$ ipython --no-banner

In [1]: import numpy as np

In [2]: import numpy.linalg as la

In [3]: np.set_printoptions(precision=2, suppress=True, linewidth=100, legacy="1.25")

In [4]: A = np.load("w.npy")

In [5]: A
Out[5]: 
array([[ 0.14, -0.14,  0.69,  0.  , -0.96],
       [-0.34,  0.29, -0.5 , -0.15,  0.5 ],
       [ 0.99, -0.98,  0.99,  0.87, -0.19],
       [ 0.66, -0.58,  0.77,  0.35, -0.55],
       [-0.47,  0.41, -0.71, -0.21,  0.78],
       [ 0.56, -0.49,  0.63,  0.29, -0.25],
       [-0.77,  0.7 , -0.94, -0.4 ,  0.96],
       [ 0.26, -0.24,  0.6 ,  0.09, -0.82],
       [ 0.42, -0.36,  0.49,  0.21, -0.21],
       [ 0.81, -0.74,  0.83,  0.49, -0.16],
       [-0.84,  0.77, -0.89, -0.52,  0.5 ],
       [-0.06,  0.08, -0.75,  0.06,  0.99],
       [ 0.81, -0.75,  0.95,  0.45, -0.97],
       [ 0.7 , -0.64,  0.94,  0.32, -0.99],
       [ 0.83, -0.76,  0.91,  0.49, -0.7 ],
       [-0.87,  0.81, -0.94, -0.54,  0.79],
       [-0.13,  0.1 ,  0.15, -0.09, -0.66],
       [ 0.1 , -0.07, -0.32,  0.09,  0.84],
       [ 0.91, -0.86,  0.97,  0.6 , -0.89],
       [-0.51,  0.45, -0.71, -0.24,  0.71],
       [ 0.46, -0.4 ,  0.48,  0.24, -0.04],
       [ 0.84, -0.78,  0.94,  0.49, -0.89],
       [-0.22,  0.2 , -0.6 , -0.06,  0.87],
       [ 0.7 , -0.63,  0.83,  0.37, -0.7 ],
       [-0.57,  0.51, -0.8 , -0.26,  0.85],
       [ 0.6 , -0.54,  0.89,  0.26, -0.96],
       [ 0.9 , -0.85,  0.96,  0.58, -0.86],
       [-0.14,  0.12, -0.22, -0.06,  0.22],
       [ 0.92, -0.88,  0.99,  0.6 , -0.99]])

In [6]: C2 = A.T @ A

In [7]: np.allclose(C2, C2.T)
Out[7]: True

In [8]: np.round(la.eigvalsh(C2)[::-1], 2) + 0
Out[8]: array([54.98,  4.29,  0.19,  0.06,  0.  ])

In [9]: f, r1 = A[27], A[14]

In [10]: np.round(f @ f, 2)
Out[10]: 0.13

In [11]: round(f @ r1, 2)
Out[11]: -0.59

In [12]: pr = (f @ r1) / (f @ f) * f

In [13]: np.round((r1 - pr) @ f, 2)
Out[13]: -0.0

In [14]: np.outer(f, r1)
Out[14]: 
array([[-0.12,  0.11, -0.13, -0.07,  0.1 ],
       [ 0.1 , -0.09,  0.11,  0.06, -0.08],
       [-0.18,  0.17, -0.2 , -0.11,  0.15],
       [-0.05,  0.05, -0.05, -0.03,  0.04],
       [ 0.18, -0.17,  0.2 ,  0.11, -0.15]])

In [15]: cen = A - A.mean(axis=0)

In [16]: V = la.svd(cen)[2][:4]

In [17]: other = cen - cen @ V.T @ V

In [18]: (cen @ V.T).std(axis=0)
Out[18]: array([1.31, 0.37, 0.08, 0.04])

In [19]: la.norm(other, axis=1).round(6).argmax()
Out[19]: 11

In [20]: np.diag(V.T @ V)
Out[20]: array([0.72, 0.36, 1.  , 0.92, 1.  ])

In [21]: np.round(other.std(axis=0), 2) + 0
Out[21]: array([0., 0., 0., 0., 0.])

In [22]: E = np.load("layer0.npy")

In [23]: E
Out[23]: 
array([[ 2, -3,  2, -1,  3,  3],
       [-3,  2, -3,  2, -1,  3],
       [ 2, -3,  2, -3,  2, -1],
       [-1,  2, -3,  2, -3,  2],
       [ 3, -1,  2, -3,  2, -3],
       [ 3,  3, -1,  2, -3,  2]])

In [24]: def softmax(z):
    ...:     e = np.exp(z - z.max(axis=-1, keepdims=True))
    ...:     return e / e.sum(axis=-1, keepdims=True)
    ...: 

In [25]: np.round(softmax(E[5] + 3), 2) + 0
Out[25]: array([0.36, 0.36, 0.01, 0.13, 0.  , 0.13])

In [26]: np.round(softmax(E[5]), 2) + 0
Out[26]: array([0.36, 0.36, 0.01, 0.13, 0.  , 0.13])

In [27]: S = E @ E.T / np.sqrt(6)

In [28]: np.round(softmax(S + np.triu(np.full(S.shape, -np.inf), 1)), 2) + 0
Out[28]: 
array([[1.  , 0.  , 0.  , 0.  , 0.  , 0.  ],
       [0.  , 1.  , 0.  , 0.  , 0.  , 0.  ],
       [0.04, 0.  , 0.96, 0.  , 0.  , 0.  ],
       [0.  , 0.31, 0.  , 0.69, 0.  , 0.  ],
       [0.  , 0.  , 0.05, 0.  , 0.95, 0.  ],
       [0.  , 0.  , 0.  , 0.  , 0.  , 0.99]])

In [29]: [round(float(la.det(E[:i, :i])), 2) + 0 for i in range(1, 7)]
Out[29]: [2.0, -5.0, 0.0, 20.0, 72.0, 187.0]

In [30]: try:
    ...:     la.cholesky(E)
    ...: except la.LinAlgError as e:
    ...:     print(e)
    ...: 
Matrix is not positive definite

In [31]: evals, V = la.eigh(E)

In [32]: vec = np.array([3, 3, -1, 2, 3, -2])

In [33]: round(vec @ E @ vec / (vec @ vec), 2), round(evals[0], 2), round(evals[-1], 2)
Out[33]: (-0.56, -5.36, 12.09)

In [34]: V * np.maximum(evals, 0) @ V.T
Out[34]: 
array([[ 3.7 , -1.75,  2.03, -1.23,  1.67,  1.33],
       [-1.75,  3.09, -2.64,  2.15, -1.89,  1.67],
       [ 2.03, -2.64,  2.67, -2.35,  2.15, -1.23],
       [-1.23,  2.15, -2.35,  2.67, -2.64,  2.03],
       [ 1.67, -1.89,  2.15, -2.64,  3.09, -1.75],
       [ 1.33,  1.67, -1.23,  2.03, -1.75,  3.7 ]])

In [35]: (np.sign(V[:, -1].round(6)) == np.sign(V[0, -1].round(6))).astype(int)
Out[35]: array([1, 0, 1, 0, 1, 0])

In [36]: vec = np.array([1, 0, 3, 1, 1, 1])

In [37]: rhs = E @ vec

In [38]: coef, lr = np.zeros(6), 1 / la.norm(E, 2) ** 2

In [39]: for i in range(3):
    ...:     coef -= lr * E.T @ (E @ coef - rhs)
    ...:     if i % 1 == 0: print(i, round(la.norm(E @ coef - rhs), 2))
    ...: 
0 8.87
1 7.58
2 6.57

In [40]: coef
Out[40]: array([ 0.89, -0.67,  0.78, -0.41,  0.68,  0.24])

In [41]: W0 = np.array([[-0.5, -1.8, -0.1, 0.1, -0.7, -1.8, 1.8, 1.1, 1.5, -1.1, 0.6, 1.4, -0.5],
    ...:     [-0.8, -2.5, -0.3, -0.4, 1.9, 0.0, 1.7, 0.2, 0.9, -1.6, 0.8, -1.0, -0.3],
    ...:     [0.8, 0.3, 2.0, 0.4, 1.0, 0.2, 0.4, 1.3, 0.3, 0.3, -0.4, -0.1, 0.5],
    ...:     [1.5, 0.1, -1.0, 0.4, 0.5, 0.1, 0.8, -0.1, -0.5, -1.0, 0.3, 0.8, -1.0]])

In [42]: W0[:, 8] *= 3

In [43]: W0
Out[43]: 
array([[-0.5, -1.8, -0.1,  0.1, -0.7, -1.8,  1.8,  1.1,  4.5, -1.1,  0.6,  1.4, -0.5],
       [-0.8, -2.5, -0.3, -0.4,  1.9,  0. ,  1.7,  0.2,  2.7, -1.6,  0.8, -1. , -0.3],
       [ 0.8,  0.3,  2. ,  0.4,  1. ,  0.2,  0.4,  1.3,  0.9,  0.3, -0.4, -0.1,  0.5],
       [ 1.5,  0.1, -1. ,  0.4,  0.5,  0.1,  0.8, -0.1, -1.5, -1. ,  0.3,  0.8, -1. ]])

In [44]: left, s, vt = la.svd(W0, full_matrices=False)

In [45]: s
Out[45]: array([7.21, 3.34, 3.08, 2.61])

In [46]: round(np.sqrt((s ** 2).sum()), 2), round(float(la.norm(W0)), 2)
Out[46]: (8.91, 8.91)

In [47]: s / s[0]
Out[47]: array([1.  , 0.46, 0.43, 0.36])

In [48]: np.round(np.abs(vt[0]), 2) + 0
Out[48]: array([0.13, 0.4 , 0.  , 0.02, 0.09, 0.2 , 0.33, 0.15, 0.75, 0.24, 0.12, 0.06, 0.06])

In [49]: np.round(vt @ vt.T, 2) + 0
Out[49]: 
array([[1., 0., 0., 0.],
       [0., 1., 0., 0.],
       [0., 0., 1., 0.],
       [0., 0., 0., 1.]])

In [50]: other = W0 / np.sqrt((W0 ** 2).mean(axis=1, keepdims=True))

In [51]: la.matrix_rank(other) == la.matrix_rank(W0)
Out[51]: True

In [52]: other = np.array([[5, -3, -1],
    ...:     [4, -2, -4],
    ...:     [-2, 1, -4],
    ...:     [-2, -5, -3],
    ...:     [3, -1, 3],
    ...:     [-4, -1, 0],
    ...:     [1, -3, 3],
    ...:     [-1, -3, -1],
    ...:     [4, -2, -3],
    ...:     [3, 2, -5],
    ...:     [5, 1, 0],
    ...:     [0, -2, 3],
    ...:     [2, 4, -1]])

In [53]: other.T @ W0.T
Out[53]: 
array([[ 12.8,   4. ,   5.2,   1.6],
       [-17.1,  -5.5,  -8.7, -14.7],
       [  6.7,  21. , -13.3,  17.8]])

In [54]: W0 @ other
Out[54]: 
array([[ 12.8, -17.1,   6.7],
       [  4. ,  -5.5,  21. ],
       [  5.2,  -8.7, -13.3],
       [  1.6, -14.7,  17.8]])

In [55]: np.einsum("ik,kj->ij", W0, other)
Out[55]: 
array([[ 12.8, -17.1,   6.7],
       [  4. ,  -5.5,  21. ],
       [  5.2,  -8.7, -13.3],
       [  1.6, -14.7,  17.8]])

In [56]: J = np.load("block2.npy")

In [57]: J
Out[57]: 
array([[-42,  -7,   7, -34, -12],
       [-39,   8,  12,  -3,  13],
       [-71,   3,  13, -25,   7],
       [-53,   3,  19, -22,   1],
       [-42,   5,  13,  -4,   6],
       [-27, -15, -15, -39, -15],
       [-73,   7,  23, -11,   7],
       [-35,   6,  14,  -4,   7],
       [-51,  -5,  -5, -31,   1],
       [-36, -17, -15, -44, -18],
       [-51,   9,  19, -14,  13],
       [-61,   6,  16, -13,   9],
       [-48,   8,  26,  -3,   4]])

In [58]: w1 = np.array([[0, 2, -1, -2],
    ...:     [-1, -2, 3, -3],
    ...:     [-1, -2, -1, 1],
    ...:     [-3, 2, 2, 3],
    ...:     [-3, -1, 2, -2]])

In [59]: coef = np.array([-1, -3, -3, 3])

In [60]: H = np.maximum(J @ w1 + coef, 0)

In [61]: la.matrix_rank(H)
Out[61]: 3

In [62]: W2 = np.array([[3, -3, -2], [-2, -2, -1], [0, 2, -2], [-2, -1, -3]])

In [63]: (H @ W2).round(6).argmax(axis=1)
Out[63]: array([0, 1, 0, 0, 1, 0, 1, 1, 0, 0, 1, 1, 1])

In [64]: M = np.load("run11.npy")

In [65]: M
Out[65]: 
array([[  0,   9,   0,  -7,   5,   1,   4,  -5],
       [ -9,   0,   5,  -3,  -8,  -3,   2, -12],
       [  0,  -5,   0,  -5,   5,   1,   2,   6],
       [  7,   3,   5,   0,  15, -16,   5,  -6],
       [ -5,   8,  -5, -15,   0,   6,  17,   9],
       [ -1,   3,  -1,  16,  -6,   0, -15, -11],
       [ -4,  -2,  -2,  -5, -17,  15,   0,  -1],
       [  5,  12,  -6,   6,  -9,  11,   1,   0]])

In [66]: vec = np.array([4, 2, 2, 2, 0, 3, 2, 5])

In [67]: la.svd(M, compute_uv=False)
Out[67]: array([37.02, 37.02, 20.43, 20.43,  7.01,  7.01,  1.01,  1.01])

In [68]: vec @ M @ vec
Out[68]: 0

In [69]: O = la.solve(np.eye(8) - M, np.eye(8) + M)

In [70]: np.round(la.det(O), 2)
Out[70]: 1.0

In [71]: K = np.loadtxt("mat.csv", delimiter=",")

In [72]: K
Out[72]: 
array([[ 0.46,  0.37,  0.15,  1.13,  0.03, -0.96,  0.62,  0.11,  0.13, -0.72,  0.71],
       [ 0.08,  0.96,  0.16, -0.35, -0.21, -0.41,  1.11, -0.63, -0.03,  0.88, -0.54],
       [ 0.67, -0.86,  0.7 , -0.7 ,  0.7 , -1.01, -0.22, -0.25,  0.03,  0.42,  0.24],
       [ 0.  , -1.34,  0.32,  0.34, -0.84,  0.22,  0.99,  0.13, -0.34,  0.04, -0.36],
       [-0.79, -0.2 , -0.88, -0.15,  0.16, -0.8 ,  0.28,  1.16,  0.04,  0.63,  0.16],
       [ 0.59,  0.24,  0.68,  0.61,  0.56,  0.79,  0.09,  0.94, -0.03,  0.95,  0.16],
       [-0.13,  0.18,  0.11, -0.75,  0.81,  0.37,  0.8 ,  0.31, -1.06, -0.8 ,  0.27],
       [ 1.38,  0.08, -0.77, -0.33, -0.15, -0.09,  0.01,  0.62,  0.13, -0.4 , -0.89],
       [ 0.42, -0.03, -0.29, -0.76, -0.57,  0.51,  0.46,  0.02,  0.81,  0.11,  1.3 ],
       [ 0.5 , -0.21, -1.03,  0.44,  0.07,  0.11, -0.18, -0.69, -1.1 ,  0.63,  0.55],
       [-0.13, -0.49, -0.6 ,  0.37,  1.19,  0.41,  0.62, -0.57,  0.92, -0.07, -0.31]])

In [73]: K.shape
Out[73]: (11, 11)

In [74]: la.svd(K, compute_uv=False)
Out[74]: array([2., 2., 2., 2., 2., 2., 2., 2., 2., 2., 2.])

In [75]: round(la.norm(K), 2)
Out[75]: 6.63

In [76]: K.sum(axis=1)
Out[76]: array([ 2.03,  1.03, -0.29, -0.86, -0.39,  5.58,  0.1 , -0.42,  1.97, -0.92,  1.36])

In [77]: K.mean(axis=0)
Out[77]: array([ 0.28, -0.12, -0.13, -0.01,  0.16, -0.08,  0.42,  0.1 , -0.05,  0.15,  0.12])

In [78]: round(np.abs(K).max(), 2)
Out[78]: 1.38

In [79]: la.rank(K)
Traceback (most recent call last):
  Cell In[79], line 1
    la.rank(K)
AttributeError: module 'numpy.linalg' has no attribute 'rank'


In [80]: np.count_nonzero(K)
Out[80]: 120
